% ipython --no-banner

In [1]: import numpy as np

In [2]: np.set_printoptions(suppress=True, linewidth=200)

In [3]: u = np.array([-4, 5, 2])

In [4]: rng = np.random.default_rng(97)

In [5]: F = np.outer(rng.normal(size=21), u) + 0.1 * rng.normal(size=(21, 3))

In [6]: F.round(1)
Out[6]: 
array([[ 1.1, -1.2, -0.4],
       [-4.9,  5.7,  2.3],
       [ 1.8, -2.3, -0.9],
       [ 4. , -5.1, -1.8],
       [ 5.2, -6.5, -2.6],
       [ 3.6, -4.7, -2. ],
       [ 2.1, -2.4, -1.1],
       [ 5.3, -6.6, -2.8],
       [-4.2,  4.9,  2.2],
       [ 5.2, -6.6, -2.6],
       [-4.5,  5.4,  2. ],
       [ 1.7, -2.3, -0.7],
       [ 2.1, -2.6, -1.1],
       [ 6.8, -8.5, -3.6],
       [-1.3,  1.6,  0.5],
       [-2.9,  3.8,  1.6],
       [-0.3,  0.3,  0.2],
       [ 0.5, -0.5, -0.2],
       [ 0.8, -1.1, -0.4],
       [-0.2, -0.2,  0.2],
       [ 1.9, -2.5, -1. ]])

In [7]: P = F @ np.linalg.solve(F.T @ F, F.T)

In [8]: np.round(np.trace(P), 1)
Out[8]: np.float64(3.0)

In [9]: np.allclose(P @ P, P)
Out[9]: True

In [10]: np.round(P @ F[:, 0], 1)
Out[10]: array([ 1.1, -4.9,  1.8,  4. ,  5.2,  3.6,  2.1,  5.3, -4.2,  5.2, -4.5,  1.7,  2.1,  6.8, -1.3, -2.9, -0.3,  0.5,  0.8, -0.2,  1.9])

In [11]: np.round(np.diag(P), 1) + 0
Out[11]: array([0.1, 0.3, 0. , 0.2, 0.1, 0.1, 0.1, 0.2, 0.2, 0.2, 0.2, 0.2, 0. , 0.2, 0.1, 0.2, 0. , 0. , 0. , 0.4, 0. ])

In [12]: cen = F - F.mean(axis=0)

In [13]: Uu, sv, Vt = np.linalg.svd(cen, full_matrices=False)

In [14]: sv.round(1)
Out[14]: array([24.8,  0.6,  0.4])

In [15]: np.round(np.abs(Vt[-1]), 1)
Out[15]: array([0.7, 0.3, 0.6])

In [16]: np.round(cen.mean(axis=0), 1) + 0
Out[16]: array([0., 0., 0.])

In [17]: np.abs(Vt[0]).argmax()
Out[17]: np.int64(1)

In [18]: cen = (F - F.mean(axis=0)) / F.std(axis=0)

In [19]: np.argwhere(np.abs(cen) > 2)
Out[19]: array([], shape=(0, 2), dtype=int64)

In [20]: beta = np.linalg.lstsq(np.delete(cen, 2, axis=1), cen[:, 2])[0]

In [21]: beta.round(1)
Out[21]: array([-0.8,  0.2])

In [22]: labels = F[:, 0] > np.median(F[:, 0])

In [23]: u = F[labels].mean(axis=0) - F[~labels].mean(axis=0)

In [24]: round(float((((F - F.mean(axis=0)) @ u > 0) == labels).mean()), 1)
Out[24]: 1.0

In [25]: m1 = np.load("block8.npy")

In [26]: m1
Out[26]: 
array([[-2,  2,  2,  0,  0],
       [ 0,  1,  0,  2,  2]])

In [27]: t = np.radians(36)

In [28]: r_ = np.eye(5)

In [29]: r_[2, 2] = r_[1, 1] = np.cos(t)

In [30]: r_[2, 1], r_[1, 2] = -np.sin(t), np.sin(t)

In [31]: r_.round(1)
Out[31]: 
array([[ 1. ,  0. ,  0. ,  0. ,  0. ],
       [ 0. ,  0.8,  0.6,  0. ,  0. ],
       [ 0. , -0.6,  0.8,  0. ,  0. ],
       [ 0. ,  0. ,  0. ,  1. ,  0. ],
       [ 0. ,  0. ,  0. ,  0. ,  1. ]])

In [32]: B = m1 @ r_.T

In [33]: np.allclose(m1 @ m1.T, B @ B.T)
Out[33]: True

In [34]: round(np.linalg.det(r_), 1), round(float(np.trace(r_)), 1)
Out[34]: (np.float64(1.0), 4.6)

In [35]: B.round(1)
Out[35]: 
array([[-2. ,  2.8,  0.4,  0. ,  0. ],
       [ 0. ,  0.8, -0.6,  2. ,  2. ]])

In [36]: W1 = np.array([[1, 1, 2, 2], [2, 1, 1, 2], [2, 2, 2, 1], [0, 1, 1, 1], [0, 2, 2, 0]])

In [37]: beta = np.array([-2, -1, 2, 1])

In [38]: hid = np.maximum(m1 @ W1 + beta, 0)

In [39]: np.linalg.matrix_rank(hid)
Out[39]: np.int64(2)

In [40]: Z = np.array([[2, 6, 4], [-3, 8, 5], [-4, 5, 1], [-2, 2, 3]])

In [41]: W1 @ Z
Out[41]: 
array([[-13,  28,  17],
       [ -7,  29,  20],
       [-12,  40,  23],
       [ -9,  15,   9],
       [-14,  26,  12]])

In [42]: B = m1[0, 0] * m1[1:] - np.outer(m1[1:, 0], m1[0])

In [43]: B
Out[43]: array([[ 0, -2,  0, -4, -4]])

In [44]: np.linalg.matrix_rank(B), np.linalg.matrix_rank(m1)
Out[44]: (np.int64(1), np.int64(2))

In [45]: B = m1 + rng.integers(-2, 3, (2, 1)) @ rng.integers(-2, 3, (1, 5))

In [46]: B
Out[46]: 
array([[-1,  1,  4,  0, -2],
       [-1,  2, -2,  2,  4]])

In [47]: np.linalg.matrix_rank(B - m1, tol=1e-8)
Out[47]: np.int64(1)

In [48]: np.abs(B - m1).sum(axis=1)
Out[48]: array([6, 6])

In [49]: np.round(np.linalg.svd(B - m1, compute_uv=False), 1) + 0
Out[49]: array([4.5, 0. ])

In [50]: W0 = np.load("test9.npy")

In [51]: W0
Out[51]: 
array([[  6.4,   1.2,  -5.2],
       [ -0.7,  -5.4,   7.4],
       [ -8.5,   2.3,   3.5],
       [  7.6,  12.7,  -7.6],
       [-12.1,  -4.1,   4.7],
       [ -8.2,   2.6, -11.7],
       [-18.4, -33.4,  -5.2],
       [  6.1,   9.3,   6.1],
       [ -2.3,  -7.3,  -1.3],
       [  6. ,  -7.8,  -0.6],
       [-19. ,   3.1,   5. ],
       [ -4.2, -14.7,  -6.9],
       [  9.7,  14.8,  10.7],
       [  6.5,  -5.3, -20.3]])

In [52]: labels = W0[:, 2] > np.median(W0[:, 2])

In [53]: u = W0[labels].mean(axis=0) - W0[~labels].mean(axis=0)

In [54]: round((((W0 - W0.mean(axis=0)) @ u > 0) == labels).mean(), 1)
Out[54]: np.float64(0.9)

In [55]: u.round(1)
Out[55]: array([-0.8,  8.1, 13.6])

In [56]: np.argsort(-np.abs(u).round(6), kind="stable")
Out[56]: array([2, 1, 0])

In [57]: x = np.array([1, -2, 0])

In [58]: rhs = W0 @ x

In [59]: np.round(np.linalg.lstsq(W0, rhs)[0], 1) + 0
Out[59]: array([ 1., -2.,  0.])

In [60]: np.round(np.linalg.pinv(W0) @ W0, 1) + 0
Out[60]: 
array([[1., 0., 0.],
       [0., 1., 0.],
       [0., 0., 1.]])

In [61]: np.round(np.linalg.solve(W0.T @ W0, W0.T @ rhs), 1) + 0
Out[61]: array([ 1., -2.,  0.])

In [62]: rhs = rhs + 0.3 * rng.normal(size=14)

In [63]: rhs.round(1)
Out[63]: array([  4.7,   9.8, -12.9, -18.4,  -4.2, -13. ,  48.3, -12.6,  12.1,  21.6, -25.2,  25.3, -20.4,  17.3])

In [64]: beta, *_ = np.linalg.lstsq(W0, rhs)

In [65]: beta.round(1) + 0
Out[65]: array([ 1., -2.,  0.])

In [66]: round(np.linalg.norm(rhs - W0 @ beta), 1)
Out[66]: np.float64(1.1)

In [67]: [round(float(np.linalg.norm(np.linalg.solve(W0.T @ W0 + lam * np.eye(3), W0.T @ rhs))), 2) for lam in (0, 1, 10, 100)]
Out[67]: [2.23, 2.23, 2.2, 1.98]
